% ipython --no-banner

In [1]: import numpy as np

In [2]: np.set_printoptions(precision=2, suppress=True, linewidth=160, sign=" ")

In [3]: def rd(a):
   ...:     return np.round(a, 2) + 0
   ...: 

In [4]: E = np.array([[9.0, -6.0, -3.0, 6.0],
   ...:     [18.0, -14.0, -4.0, 12.0],
   ...:     [18.0, -16.0, -2.0, 12.0],
   ...:     [12.0, -10.0, -2.0, 9.0]])

In [5]: def softmax(z):
   ...:     e = np.exp(z - z.max(axis=-1, keepdims=True))
   ...:     return e / e.sum(axis=-1, keepdims=True)
   ...: 

In [6]: print(rd(softmax(E[1] + -2)))
[ 1.  0.  0.  0.]

In [7]: print(softmax(E).sum(axis=1))
[ 1.  1.  1.  1.]

In [8]: scores = E @ E.T / np.sqrt(4)

In [9]: print(rd(softmax(scores)))
[[ 0.    0.05  0.95  0.  ]
 [ 0.    0.    1.    0.  ]
 [ 0.    0.    1.    0.  ]
 [ 0.    0.    1.    0.  ]]

In [10]: print(rd(softmax(scores)[1] @ E))
[ 18. -16.  -2.  12.]

In [11]: B = np.array([[0, -2, 5], [7, -6, -8]])

In [12]: Z = np.kron(B, E)

In [13]: print(rd(np.linalg.norm(Z, 2)), rd(np.linalg.norm(B, 2) * np.linalg.norm(E, 2)))
541.77 541.77

In [14]: U, s, Vt = np.linalg.svd(E, full_matrices=False)

In [15]: print(rd(Vt @ Vt.T))
[[ 1.  0.  0.  0.]
 [ 0.  1.  0.  0.]
 [ 0.  0.  1.  0.]
 [ 0.  0.  0.  1.]]

In [16]: print(np.allclose(U * s @ Vt, E))
True

In [17]: print(np.abs(U[:, 0]).round(6).argmax())
2

In [18]: print(rd(np.abs(Vt[0])))
[ 0.68  0.56  0.12  0.46]

In [19]: rng = np.random.default_rng(82)

In [20]: lab = rng.permutation(4)

In [21]: print(lab)
[ 1  3  2  0]

In [22]: B = E[lab][:, lab]

In [23]: print(rd(np.sort(np.abs(np.linalg.eigvals(B)))))
[ 0.  2.  3.  3.]

In [24]: print(rd(np.linalg.det(B)), rd(np.linalg.det(E[lab])))
0.0 0.0

In [25]: print(np.allclose(B, E))
False
